% python3 -q
>>> import numpy as np
>>> np.set_printoptions(precision=1, suppress=True, linewidth=120)
>>> M = np.load("run7.npy")
>>> print(M)
[[ 1  1  1  1 -1 -1 -1 -1]
 [ 1 -1  1 -1 -1  1 -1  1]
 [ 1  1 -1 -1  1  1 -1 -1]
 [ 1 -1 -1  1 -1  1  1 -1]
 [ 1  1  1  1  1  1  1  1]]
>>> rng = np.random.default_rng(39)
>>> B = M + rng.integers(-2, 3, (5, 2)) @ rng.integers(-2, 3, (2, 8))
>>> print(B)
[[-1  3  5 -3  3 -3  1  3]
 [ 2 -2 -1  1 -3  2 -2 -1]
 [ 0  0  3 -5  3 -2  2  3]
 [ 2 -3 -2  2 -3  1  1 -2]
 [ 0  2  3 -1  3  0  2  3]]
>>> print(np.round(np.linalg.svd(B - M, compute_uv=False), 1) + 0)
[13.8  3.8  0.   0.   0. ]
>>> print(B - M)
[[-2  2  4 -4  4 -2  2  4]
 [ 1 -1 -2  2 -2  1 -1 -2]
 [-1 -1  4 -4  2 -3  3  4]
 [ 1 -2 -1  1 -2  0  0 -1]
 [-1  1  2 -2  2 -1  1  2]]
>>> print(np.linalg.matrix_rank(B - M, tol=1e-8))
2
>>> Uu, sig, Vh = np.linalg.svd(M, full_matrices=False)
>>> print(sig)
[2.8 2.8 2.8 2.8 2.8]
>>> print(np.cumsum(sig ** 2) / np.sum(sig ** 2))
[0.2 0.4 0.6 0.8 1. ]
>>> print(np.round(Vh @ Vh.T, 1) + 0)
[[1. 0. 0. 0. 0.]
 [0. 1. 0. 0. 0.]
 [0. 0. 1. 0. 0.]
 [0. 0. 0. 1. 0.]
 [0. 0. 0. 0. 1.]]
>>> print(sig / sig[0])
[1. 1. 1. 1. 1.]
>>> print(M[2] @ M[0])
0
>>> print(round(float(np.linalg.norm(M[2], 1)), 1), round(float(np.linalg.norm(M[2], np.inf)), 1))
8.0 1.0
>>> print(np.linalg.norm(M, axis=1))
[2.8 2.8 2.8 2.8 2.8]
>>> print(np.round(np.linalg.norm(M) ** 2 / np.linalg.norm(M, 2) ** 2, 1))
5.0
>>> print(round(np.linalg.norm(M, 2), 1))
2.8
>>> A = np.load("layer13.npy")
>>> print(A)
[[-1.2 -2.5 -0.3 -0.2 -1.5]
 [ 0.5  0.5 -0.5  1.3 -0.2]
 [ 0.8  0.8  1.7 -1.7 -1.5]
 [ 0.5 -0.9  1.2 -0.4  1.3]
 [ 0.8 -1.4 -0.3 -0.1 -0.7]
 [-0.6 -1.3  1.1 -0.1  0. ]
 [ 0.3 -0.3  1.4 -0.3  0.8]
 [ 0.6  0.2 -1.1 -1.6  1. ]
 [-1.2  0.2  0.8 -1.5  0.2]
 [-1.   1.  -1.3  1.   1.1]
 [-0.4  1.   0.1 -0.2 -0.5]]
>>> C2 = M.T @ M
>>> print(np.allclose(C2, C2.T))
True
>>> print(np.trace(C2), (M ** 2).sum())
40 40
>>> print(np.round(np.linalg.eigvalsh(C2)[::-1], 1) + 0)
[8. 8. 8. 8. 8. 0. 0. 0.]
>>> labels = A[:, 3] > np.median(A[:, 3])
>>> f = A[labels].mean(axis=0) - A[~labels].mean(axis=0)
>>> print(((A - A.mean(axis=0)) @ f > 0).astype(int))
[1 1 0 0 1 0 0 0 0 1 1]
>>> print(np.round((((A - A.mean(axis=0)) @ f > 0) == labels).mean(), 1))
0.7
>>> m1 = np.load("block15.npy")
>>> print(m1)
[[-3.  1.  0.  0.  0.  0.  0.  0.]
 [ 0. -3.  1.  0.  0.  0.  0.  0.]
 [ 0.  0. -3.  1.  0.  0.  0.  0.]
 [ 0.  0.  0. -3.  1.  0.  0.  0.]
 [ 0.  0.  0.  0. -3.  1.  0.  0.]
 [ 0.  0.  0.  0.  0. -3.  1.  0.]
 [ 0.  0.  0.  0.  0.  0. -3.  1.]
 [ 0.  0.  0.  0.  0.  0.  0. -3.]]
>>> # triangular, det is the product of the diagonal
>>> q, Rm = np.linalg.qr(m1)
>>> print(np.abs(np.diag(Rm)))
[3. 3. 3. 3. 3. 3. 3. 3.]
>>> print(q)
[[ 1.  0.  0.  0.  0.  0.  0.  0.]
 [-0.  1.  0.  0.  0.  0.  0.  0.]
 [-0. -0.  1.  0.  0.  0.  0.  0.]
 [-0. -0. -0.  1.  0.  0.  0.  0.]
 [-0. -0. -0. -0.  1.  0.  0.  0.]
 [-0. -0. -0. -0. -0.  1.  0.  0.]
 [-0. -0. -0. -0. -0. -0.  1.  0.]
 [-0. -0. -0. -0. -0. -0. -0.  1.]]
>>> print(abs(Rm[0, 0]), np.round(np.linalg.norm(m1[:, 0]), 1))
3.0 3.0
>>> B = np.linalg.inv(m1)
>>> print(np.round(m1 @ B, 1) + 0)
[[1. 0. 0. 0. 0. 0. 0. 0.]
 [0. 1. 0. 0. 0. 0. 0. 0.]
 [0. 0. 1. 0. 0. 0. 0. 0.]
 [0. 0. 0. 1. 0. 0. 0. 0.]
 [0. 0. 0. 0. 1. 0. 0. 0.]
 [0. 0. 0. 0. 0. 1. 0. 0.]
 [0. 0. 0. 0. 0. 0. 1. 0.]
 [0. 0. 0. 0. 0. 0. 0. 1.]]
>>> print(round(np.linalg.slogdet(m1)[0], 1))
1.0
>>> print(np.allclose(B, m1.T))
False
>>> print(B.round(1) + 0)
[[-0.3 -0.1  0.   0.   0.   0.   0.   0. ]
 [ 0.  -0.3 -0.1  0.   0.   0.   0.   0. ]
 [ 0.   0.  -0.3 -0.1  0.   0.   0.   0. ]
 [ 0.   0.   0.  -0.3 -0.1  0.   0.   0. ]
 [ 0.   0.   0.   0.  -0.3 -0.1  0.   0. ]
 [ 0.   0.   0.   0.   0.  -0.3 -0.1  0. ]
 [ 0.   0.   0.   0.   0.   0.  -0.3 -0.1]
 [ 0.   0.   0.   0.   0.   0.   0.  -0.3]]
>>> print(np.round(np.linalg.cond(m1), 1))
1.9
>>> print(np.linalg.det(m1) * B)
[[-2187.  -729.  -243.   -81.   -27.    -9.    -3.    -1.]
 [   -0. -2187.  -729.  -243.   -81.   -27.    -9.    -3.]
 [   -0.    -0. -2187.  -729.  -243.   -81.   -27.    -9.]
 [   -0.    -0.    -0. -2187.  -729.  -243.   -81.   -27.]
 [   -0.    -0.    -0.    -0. -2187.  -729.  -243.   -81.]
 [   -0.    -0.    -0.    -0.    -0. -2187.  -729.  -243.]
 [   -0.    -0.    -0.    -0.    -0.    -0. -2187.  -729.]
 [   -0.    -0.    -0.    -0.    -0.    -0.    -0. -2187.]]
>>> print(m1.ravel(order="F"))
[-3.  0.  0.  0.  0.  0.  0.  0.  1. -3.  0.  0.  0.  0.  0.  0.  0.  1. -3.  0.  0.  0.  0.  0.  0.  0.  1. -3.  0.
  0.  0.  0.  0.  0.  0.  1. -3.  0.  0.  0.  0.  0.  0.  0.  1. -3.  0.  0.  0.  0.  0.  0.  0.  1. -3.  0.  0.  0.
  0.  0.  0.  0.  1. -3.]
>>> print(m1.reshape(2, -1))
[[-3.  1.  0.  0.  0.  0.  0.  0.  0. -3.  1.  0.  0.  0.  0.  0.  0.  0. -3.  1.  0.  0.  0.  0.  0.  0.  0. -3.  1.
   0.  0.  0.]
 [ 0.  0.  0.  0. -3.  1.  0.  0.  0.  0.  0.  0.  0. -3.  1.  0.  0.  0.  0.  0.  0.  0. -3.  1.  0.  0.  0.  0.  0.
   0.  0. -3.]]
>>> T = m1.reshape(8, 2, -1)
>>> print(np.swapaxes(T, 1, 2)[4])
[[ 0. -3.]
 [ 0.  1.]
 [ 0.  0.]
 [ 0.  0.]]
>>> print(T[:, 0])
[[-3.  1.  0.  0.]
 [ 0. -3.  1.  0.]
 [ 0.  0. -3.  1.]
 [ 0.  0.  0. -3.]
 [ 0.  0.  0.  0.]
 [ 0.  0.  0.  0.]
 [ 0.  0.  0.  0.]
 [ 0.  0.  0.  0.]]
>>> x = np.array([3, 2, 3, 3, 2, 3, 1, 2])
>>> target = m1 @ x
>>> print(target)
[-7. -3. -6. -7. -3. -8. -1. -6.]
>>> print(np.linalg.solve(m1, target + m1[:, 5]))
[3. 2. 3. 3. 2. 4. 1. 2.]
>>> print(np.linalg.solve(m1, 5 * target))
[15. 10. 15. 15. 10. 15.  5. 10.]
>>> print(np.linalg.solve(m1, target))
[3. 2. 3. 3. 2. 3. 1. 2.]
>>> print(np.linalg.solve(m1, m1[:, 1]))
[-0.  1. -0. -0. -0. -0. -0. -0.]
>>> x = np.array([1, 1, 3, -3, 1, 0, 2, -2])
>>> target = m1 @ x
>>> coef, lr = np.zeros(8), 1 / np.linalg.norm(m1, 2) ** 2
>>> for i in range(8):
...     coef -= lr * m1.T @ (m1 @ coef - target)
...     if i % 2 == 0: print(i, round(np.linalg.norm(m1 @ coef - target), 1))
... 
0 4.5
2 1.4
4 0.6
6 0.3
>>> print(coef.round(1) + 0)
[ 1.   0.9  3.  -3.   1.   0.   2.  -2. ]
>>> print(round(float(np.linalg.cond(m1)), 1))
1.9
>>> arr = np.loadtxt("mat.csv", delimiter=",")
>>> print(arr)
[[ -7.   0.  -7. -21. -14.  -7. -21.   0. -14.   0.]
 [  0.   0.   0.   0.   0.   0.   0.   0.   0.   0.]
 [ -6.   0.  -6. -18. -12.  -6. -18.   0. -12.   0.]
 [ -2.   0.  -2.  -6.  -4.  -2.  -6.   0.  -4.   0.]
 [ -1.   0.  -1.  -3.  -2.  -1.  -3.   0.  -2.   0.]
 [  3.   0.   3.   9.   6.   3.   9.   0.   6.   0.]
 [  9.   0.   9.  27.  18.   9.  27.   0.  18.   0.]
 [  6.   0.   6.  18.  12.   6.  18.   0.  12.   0.]
 [  9.   0.   9.  27.  18.   9.  27.   0.  18.   0.]
 [ -1.   0.  -1.  -3.  -2.  -1.  -3.   0.  -2.   0.]
 [  0.   0.   0.   0.   0.   0.   0.   0.   0.   0.]
 [  5.   0.   5.  15.  10.   5.  15.   0.  10.   0.]]
>>> print([round(float(x), 1) for x in np.linalg.svd(arr, compute_uv=False)[:3]])
[96.8, 0.0, 0.0]
>>> print(np.argsort(-np.linalg.norm(arr, axis=0).round(6), kind="stable")[:3])
[3 6 4]
>>> print(np.linalg.lstsq(arr[:-1].T, arr[-1])[2])
1
>>> Uu, sig, Vh = np.linalg.svd(arr)
>>> evecs = Vh[:(sig > 1e-8).sum()]
>>> x = arr[8] + -1 * arr[4] + rng.integers(2) * np.eye(10)[1]
>>> print(x)
[10.  1. 10. 30. 20. 10. 30.  0. 20.  0.]
>>> print(np.round(evecs.T @ evecs, 1) + 0)
[[0.  0.  0.  0.1 0.1 0.  0.1 0.  0.1 0. ]
 [0.  0.  0.  0.  0.  0.  0.  0.  0.  0. ]
 [0.  0.  0.  0.1 0.1 0.  0.1 0.  0.1 0. ]
 [0.1 0.  0.1 0.3 0.2 0.1 0.3 0.  0.2 0. ]
 [0.1 0.  0.1 0.2 0.1 0.1 0.2 0.  0.1 0. ]
 [0.  0.  0.  0.1 0.1 0.  0.1 0.  0.1 0. ]
 [0.1 0.  0.1 0.3 0.2 0.1 0.3 0.  0.2 0. ]
 [0.  0.  0.  0.  0.  0.  0.  0.  0.  0. ]
 [0.1 0.  0.1 0.2 0.1 0.1 0.2 0.  0.1 0. ]
 [0.  0.  0.  0.  0.  0.  0.  0.  0.  0. ]]
>>> print(np.round(np.linalg.norm(x - evecs.T @ evecs @ x), 1))
1.0
>>> r = np.linalg.matrix_rank(arr)
>>> print(r)
1
>>> N = np.linalg.svd(arr)[2][r:].T
>>> print(N.shape)
(10, 9)
>>> print(np.round(N @ N.T, 1) + 0)
[[ 1.   0.   0.  -0.1 -0.1  0.  -0.1  0.  -0.1  0. ]
 [ 0.   1.   0.   0.   0.   0.   0.   0.   0.   0. ]
 [ 0.   0.   1.  -0.1 -0.1  0.  -0.1  0.  -0.1  0. ]
 [-0.1  0.  -0.1  0.7 -0.2 -0.1 -0.3  0.  -0.2  0. ]
 [-0.1  0.  -0.1 -0.2  0.9 -0.1 -0.2  0.  -0.1  0. ]
 [ 0.   0.   0.  -0.1 -0.1  1.  -0.1  0.  -0.1  0. ]
 [-0.1  0.  -0.1 -0.3 -0.2 -0.1  0.7  0.  -0.2  0. ]
 [ 0.   0.   0.   0.   0.   0.   0.   1.   0.   0. ]
 [-0.1  0.  -0.1 -0.2 -0.1 -0.1 -0.2  0.   0.9  0. ]
 [ 0.   0.   0.   0.   0.   0.   0.   0.   0.   1. ]]
>>> w1 = np.array([[3, -5, 5, 4, -3, 5],
...     [-2, -5, -2, -5, 1, 5],
...     [3, 3, -1, 1, -5, 2],
...     [-4, 2, 3, 0, 0, 4],
...     [4, -2, -2, -3, -3, 3],
...     [4, 3, -1, -2, -2, -4],
...     [0, -2, -1, -4, 3, 2],
...     [-5, -5, -4, -4, 4, 2],
...     [-4, 0, -2, 0, -1, 2],
...     [-4, -2, 2, -4, -2, -4]])
>>> coef = np.array([1, 2, 3, 3, 1, 0])
>>> hid = np.maximum(arr @ w1 + coef, 0)
>>> print(hid)
[[ 15.  23.   0. 108.  64.   0.]
 [  1.   2.   3.   3.   1.   0.]
 [ 13.  20.   0.  93.  55.   0.]
 [  5.   8.   1.  33.  19.   0.]
 [  3.   5.   2.  18.  10.   0.]
 [  0.   0.   6.   0.   0.  93.]
 [  0.   0.  12.   0.   0. 279.]
 [  0.   0.   9.   0.   0. 186.]
 [  0.   0.  12.   0.   0. 279.]
 [  3.   5.   2.  18.  10.   0.]
 [  1.   2.   3.   3.   1.   0.]
 [  0.   0.   8.   0.   0. 155.]]
>>> print(np.linalg.matrix_rank(hid))
4
>>> print((hid > 0).mean(axis=0))
[0.6 0.6 0.8 0.6 0.6 0.4]
>>> basis = np.array([[0, 3, -8],
...     [-2, -6, 8],
...     [-5, -2, 0],
...     [-4, 5, -9],
...     [1, 3, -6],
...     [5, 4, -5]])
>>> print(w1 @ basis)
[[  -9   60 -107]
 [  66   26  -10]
 [   0   -9   11]
 [   1  -14   28]
 [  38   16  -18]
 [ -15  -36   42]
 [  38   11   -8]
 [  60   23    2]
 [  19   -3   28]
 [ -12  -46   84]]
>>> print((hid @ basis).round(6).argmax(axis=1))
[1 1 1 1 1 0 0 0 0 1 1 0]
>>> print(hid @ basis)
[[ -414.   639. -1292.]
 [  -30.     3.   -25.]
 [ -357.   549. -1111.]
 [ -134.   187.  -387.]
 [  -82.    95.  -206.]
 [  435.   360.  -465.]
 [ 1335.  1092. -1395.]
 [  885.   726.  -930.]
 [ 1335.  1092. -1395.]
 [  -82.    95.  -206.]
 [  -30.     3.   -25.]
 [  735.   604.  -775.]]
